>>> import numpy as np
>>> np.set_printoptions(suppress=True, linewidth=120)
>>> def tidy(a):
...     return np.round(a, 3) + 0
... 
>>> X = np.loadtxt("dump.csv", delimiter=",")
>>> print(X)
[[1. 2. 0. 0. 0. 0.]
 [1. 2. 0. 0. 0. 0.]
 [0. 0. 2. 1. 0. 2.]
 [0. 0. 1. 0. 0. 1.]
 [0. 0. 0. 0. 3. 0.]
 [0. 0. 0. 3. 0. 3.]]
>>> # rows 0 and 1 are equal
>>> print(tidy(np.linalg.matrix_power(X, 3)))
[[ 9. 18.  0.  0.  0.  0.]
 [ 9. 18.  0.  0.  0.  0.]
 [ 0.  0. 18. 38.  0. 51.]
 [ 0.  0.  8. 17.  0. 23.]
 [ 0.  0.  0.  0. 27.  0.]
 [ 0.  0. 15. 39.  0. 51.]]
>>> print(tidy(np.sort(np.abs(np.linalg.eigvals(X)))))
[0.    0.576 1.187 3.    3.    4.388]
>>> print(np.trace(X))
11.0
>>> print(tidy(np.linalg.det(X)))
0.0
>>> C2 = X.T @ X
>>> print(tidy(np.linalg.eigvalsh(C2)[::-1]))
[24.531 10.     9.     4.386  0.084  0.   ]
>>> print((X @ X.T).shape)
(6, 6)
>>> print(np.trace(C2), (X ** 2).sum())
48.0 48.0
>>> f = np.array([8, 4, -2, 9, 8, 6])
>>> v = np.array([-4, 3, -2, -4, -5, 1])
>>> arr = np.outer(f, v)
>>> print(arr)
[[-32  24 -16 -32 -40   8]
 [-16  12  -8 -16 -20   4]
 [  8  -6   4   8  10  -2]
 [-36  27 -18 -36 -45   9]
 [-32  24 -16 -32 -40   8]
 [-24  18 -12 -24 -30   6]]
>>> # row 4 repeats row 0
>>> Uu, sig, VT = np.linalg.svd(arr)
>>> print(tidy(sig))
[137.168   0.      0.      0.      0.      0.   ]
>>> print(np.argmax(sig[:-1] / (sig[1:] + 1e-6)) + 1)
1
>>> A2 = Uu[:, :1] @ np.diag(sig[:1]) @ VT[:1]
>>> print(tidy(A2))
[[-32.  24. -16. -32. -40.   8.]
 [-16.  12.  -8. -16. -20.   4.]
 [  8.  -6.   4.   8.  10.  -2.]
 [-36.  27. -18. -36. -45.   9.]
 [-32.  24. -16. -32. -40.   8.]
 [-24.  18. -12. -24. -30.   6.]]
>>> print(tidy(np.linalg.norm(arr - A2) / np.linalg.norm(arr)))
0.0
>>> print(tidy(np.trace(np.linalg.pinv(A2) @ A2)))
1.0
>>> print(np.abs(np.diag(np.linalg.qr(A2)[1])) > 1e-9)
[ True False False False False False]
>>> E = np.loadtxt("mat.csv", delimiter=",")
>>> print(E)
[[ 5.  0.  0.  0.  0.]
 [ 3.  2.  0.  0.  0.]
 [ 1.  3. -5.  0.  0.]
 [ 2.  0.  3.  1.  0.]
 [ 2. -4. -4. -4. -4.]]
>>> # triangular: eigenvalues sit on the diagonal
>>> A2 = np.array([[1, 0, 0], [2, 1, 3]])
>>> W2 = np.kron(A2, E)
>>> print(W2.shape)
(10, 15)
>>> print(np.linalg.matrix_rank(W2))
10
>>> print(tidy(np.linalg.norm(W2, 2)), tidy(np.linalg.norm(A2, 2) * np.linalg.norm(E, 2)))
32.998 32.998
